$ ipython --no-banner

In [1]: import numpy as np

In [2]: np.set_printoptions(precision=4, suppress=True, linewidth=140)

In [3]: def tidy(a):
   ...:     return np.round(a, 4) + 0
   ...: 

In [4]: W0 = np.load("test0.npy")

In [5]: W0
Out[5]: 
array([[ 0, -3, -2],
       [ 0,  0,  2],
       [ 0,  0,  0]])

In [6]: Uu, sv, vt = np.linalg.svd(W0)

In [7]: print(np.argmax(sv[:-1] / (sv[1:] + 1e-6)) + 1)
2

In [8]: B = Uu[:, :2] @ np.diag(sv[:2]) @ vt[:2]

In [9]: np.linalg.matrix_rank(B)
Out[9]: np.int64(2)

In [10]: tidy(np.linalg.norm(W0 - B) / np.linalg.norm(W0))
Out[10]: np.float64(0.0)

In [11]: print(tidy(np.linalg.norm(W0 - B, 2)), sv[2])
0.0 0.0

In [12]: tidy(np.abs(W0 - B).max())
Out[12]: np.float64(0.0)

In [13]: np.linalg.matrix_rank(W0 - W0[0, 0] * np.eye(3))
Out[13]: np.int64(2)

In [14]: np.linalg.matrix_power(W0 - np.diag(np.diag(W0)), 3)
Out[14]: 
array([[0, 0, 0],
       [0, 0, 0],
       [0, 0, 0]])

In [15]: np.abs(np.diag(np.linalg.qr(W0)[1])) > 1e-9
Out[15]: array([False, False, False])

In [16]: np.allclose(W0[:-1].T @ np.linalg.lstsq(W0[:-1].T, W0[-1])[0], W0[-1])
Out[16]: True

In [17]: print(np.linalg.lstsq(W0[:-1].T, W0[-1])[2])
2

In [18]: r0 = np.array([-1, 1])

In [19]: X = r0[np.abs(np.subtract.outer(np.arange(2), np.arange(2)))]

In [20]: print(X)
[[-1  1]
 [ 1 -1]]

In [21]: rank = np.linalg.matrix_rank(X)

In [22]: print(rank)
1

In [23]: null = np.linalg.svd(X)[2][rank:].T

In [24]: tidy(null[:, 0] / null[np.abs(null[:, 0]).round(6).argmax(), 0])
Out[24]: array([1., 1.])

In [25]: null.shape
Out[25]: (2, 1)

In [26]: [int(np.linalg.matrix_rank(X[:i])) for i in range(1, len(X) + 1)]
Out[26]: [1, 1]

In [27]: np.linalg.matrix_rank(X.T @ X), np.linalg.matrix_rank(X @ X.T)
Out[27]: (np.int64(1), np.int64(1))

In [28]: [int(np.linalg.matrix_rank(np.delete(X, i, axis=0))) for i in range(2)]
Out[28]: [1, 1]

In [29]: [int(np.linalg.matrix_rank(X[:, :j + 1])) for j in range(2)]
Out[29]: [1, 1]

In [30]: evals, vecs = np.linalg.eigh(X)

In [31]: x0 = np.array([2, 0])

In [32]: x0 @ X @ x0
Out[32]: np.int64(-4)

In [33]: np.argsort(-np.linalg.norm(X, axis=0).round(6), kind="stable")[:3]
Out[33]: array([0, 1])

In [34]: print([round(float(x), 4) for x in np.linalg.svd(X, compute_uv=False)[:3]])
[2.0, 0.0]

In [35]: np.linalg.cond(X) > 100
Out[35]: np.True_

In [36]: cov = X.T @ X

In [37]: np.diag(cov)
Out[37]: array([2, 2])

In [38]: cov
Out[38]: 
array([[ 2, -2],
       [-2,  2]])

In [39]: r0, r1 = X[1], X[0]

In [40]: r0 @ r0
Out[40]: np.int64(2)

In [41]: pr = (r0 @ r1) / (r0 @ r0) * r0

In [42]: np.outer(r0, r1)
Out[42]: 
array([[-1,  1],
       [ 1, -1]])

In [43]: (r1 - pr) @ r0
Out[43]: np.float64(0.0)

In [44]: pr
Out[44]: array([-1.,  1.])

In [45]: print(np.linalg.matrix_rank(np.outer(r0, r1)))
1

In [46]: print(r1 - pr)
[0. 0.]

In [47]: K = np.diag(np.array([5, 4, 1, 5])) + 5 * np.eye(4, k=1) + 5 * np.eye(4, k=-1)

In [48]: K
Out[48]: 
array([[5., 5., 0., 0.],
       [5., 4., 5., 0.],
       [0., 5., 1., 5.],
       [0., 0., 5., 5.]])

In [49]: rng = np.random.default_rng(62)

In [50]: lab = rng.permutation(4)

In [51]: lab
Out[51]: array([0, 3, 1, 2])

In [52]: B = K[lab][:, lab]

In [53]: print(np.trace(B))
15.0

In [54]: tidy(np.linalg.det(B)), tidy(np.linalg.det(K[lab]))
Out[54]: (np.float64(-525.0), np.float64(-525.0))

In [55]: B
Out[55]: 
array([[5., 0., 5., 0.],
       [0., 5., 0., 5.],
       [5., 0., 4., 5.],
       [0., 5., 5., 1.]])

In [56]: np.diag(B)
Out[56]: array([5., 5., 4., 1.])

In [57]: tidy(np.sort(np.abs(np.linalg.eigvals(B))))
Out[57]: array([ 1.1784,  5.1767,  7.4566, 11.5418])

In [58]: evals, vecs = np.linalg.eigh(K)

In [59]: tidy(np.linalg.svd(K, compute_uv=False))
Out[59]: array([11.5418,  7.4566,  5.1767,  1.1784])

In [60]: tidy(np.linalg.eigvalsh(K @ K))
Out[60]: array([  1.3886,  26.7986,  55.6006, 133.2121])

In [61]: tidy(vecs.T @ K @ vecs)
Out[61]: 
array([[-5.1767,  0.    ,  0.    ,  0.    ],
       [ 0.    ,  1.1784,  0.    ,  0.    ],
       [ 0.    ,  0.    ,  7.4566,  0.    ],
       [ 0.    ,  0.    ,  0.    , 11.5418]])
